$ python -q
>>> import numpy as np
>>> np.set_printoptions(suppress=True, linewidth=200)
>>> F = np.load("out17.npy")
>>> F
array([[ 0,  0,  0,  4],
       [ 5,  0,  0,  2],
       [ 2,  0,  0,  3],
       [ 2,  0,  0,  3],
       [ 0,  2,  0,  4],
       [ 2,  0,  0,  3],
       [ 6,  0,  0,  4],
       [ 0,  0,  0,  4],
       [ 0,  0,  0,  2],
       [ 0,  0,  0,  4],
       [12,  0,  0,  2],
       [ 6,  0,  0,  4],
       [ 0,  0,  0,  2],
       [ 9,  0,  0,  3],
       [ 6,  0,  0,  4],
       [ 0,  0,  0,  4],
       [ 0,  0,  0,  4],
       [ 0,  0,  0,  4],
       [ 0,  2,  0,  4],
       [ 0,  1,  0,  3],
       [ 2,  0,  0,  3],
       [12,  0,  0,  2],
       [ 0,  0,  0,  2],
       [12,  0,  0,  2],
       [ 0,  2,  0,  4],
       [ 5,  0,  0,  2],
       [12,  0,  0,  2]])
>>> # rows 2 and 3 are equal
>>> round(np.linalg.norm(F, 2) / np.linalg.norm(F), 2)
np.float64(0.9)
>>> [round(float(x), 2) for x in np.linalg.svd(F, compute_uv=False)[:3]]
[30.34, 14.0, 3.07]
>>> np.linalg.matrix_rank(F, rtol=0.1)
np.int64(3)
>>> U, sig, Vt = np.linalg.svd(F)
>>> sig.round(2) + 0
array([30.34, 14.  ,  3.07,  0.  ])
>>> np.argmax(sig[:-1] / (sig[1:] + 1e-6)) + 1
np.int64(3)
>>> other = U[:, :3] @ np.diag(sig[:3]) @ Vt[:3]
>>> round(float(np.abs(F - other).max()), 2)
0.0
>>> other.round(2) + 0
array([[ 0.,  0.,  0.,  4.],
       [ 5.,  0.,  0.,  2.],
       [ 2.,  0.,  0.,  3.],
       [ 2.,  0.,  0.,  3.],
       [ 0.,  2.,  0.,  4.],
       [ 2.,  0.,  0.,  3.],
       [ 6.,  0.,  0.,  4.],
       [ 0.,  0.,  0.,  4.],
       [ 0.,  0.,  0.,  2.],
       [ 0.,  0.,  0.,  4.],
       [12.,  0.,  0.,  2.],
       [ 6.,  0.,  0.,  4.],
       [ 0.,  0.,  0.,  2.],
       [ 9.,  0.,  0.,  3.],
       [ 6.,  0.,  0.,  4.],
       [ 0.,  0.,  0.,  4.],
       [ 0.,  0.,  0.,  4.],
       [ 0.,  0.,  0.,  4.],
       [ 0.,  2.,  0.,  4.],
       [ 0.,  1.,  0.,  3.],
       [ 2.,  0.,  0.,  3.],
       [12.,  0.,  0.,  2.],
       [ 0.,  0.,  0.,  2.],
       [12.,  0.,  0.,  2.],
       [ 0.,  2.,  0.,  4.],
       [ 5.,  0.,  0.,  2.],
       [12.,  0.,  0.,  2.]])
>>> round(float(np.linalg.norm(F - other, 2)), 2), round(float(sig[3]), 2)
(0.0, 0.0)
>>> np.round(np.linalg.norm(F - other) / np.linalg.norm(F), 2)
np.float64(0.0)
>>> cov = F.T @ F
>>> np.trace(cov), (F ** 2).sum()
(np.int64(1126), np.int64(1126))
>>> np.allclose(cov, cov.T)
True
>>> np.linalg.matrix_rank(cov)
np.int64(3)
>>> np.round(np.linalg.eigvalsh(cov)[::-1], 2)
array([920.56, 196.03,   9.41,   0.  ])
>>> rk = np.linalg.matrix_rank(F)
>>> rk
np.int64(3)
>>> ns = np.linalg.svd(F)[2][rk:].T
>>> np.round(ns @ ns.T, 2) + 0
array([[0., 0., 0., 0.],
       [0., 0., 0., 0.],
       [0., 0., 1., 0.],
       [0., 0., 0., 0.]])
>>> np.round(ns[:, 0] / ns[np.abs(ns[:, 0]).round(6).argmax(), 0], 2) + 0
array([0., 0., 1., 0.])
>>> [int(np.linalg.matrix_rank(F[:, :j + 1])) for j in range(4)]
[1, 2, 2, 3]
>>> [int(np.linalg.matrix_rank(F[:i])) for i in range(1, len(F) + 1)]
[1, 2, 2, 2, 3, 3, 3, 3, 3, 3, 3, 3, 3, 3, 3, 3, 3, 3, 3, 3, 3, 3, 3, 3, 3, 3, 3]
>>> np.allclose(F @ ns, 0)
True
>>> mat = np.loadtxt("run2.csv", delimiter=",")
>>> mat
array([[0., 1., 1., 1., 1., 1., 1.],
       [1., 0., 1., 1., 1., 1., 1.],
       [1., 1., 0., 1., 1., 1., 1.],
       [1., 1., 1., 0., 1., 1., 1.],
       [1., 1., 1., 1., 0., 1., 1.],
       [1., 1., 1., 1., 1., 0., 1.],
       [1., 1., 1., 1., 1., 1., 0.]])
>>> # symmetric, so the eigenvalues are real
>>> other = mat / np.sqrt((mat ** 2).mean(axis=1, keepdims=True))
>>> np.round(mat - mat.mean(axis=1, keepdims=True), 2)
array([[-0.86,  0.14,  0.14,  0.14,  0.14,  0.14,  0.14],
       [ 0.14, -0.86,  0.14,  0.14,  0.14,  0.14,  0.14],
       [ 0.14,  0.14, -0.86,  0.14,  0.14,  0.14,  0.14],
       [ 0.14,  0.14,  0.14, -0.86,  0.14,  0.14,  0.14],
       [ 0.14,  0.14,  0.14,  0.14, -0.86,  0.14,  0.14],
       [ 0.14,  0.14,  0.14,  0.14,  0.14, -0.86,  0.14],
       [ 0.14,  0.14,  0.14,  0.14,  0.14,  0.14, -0.86]])
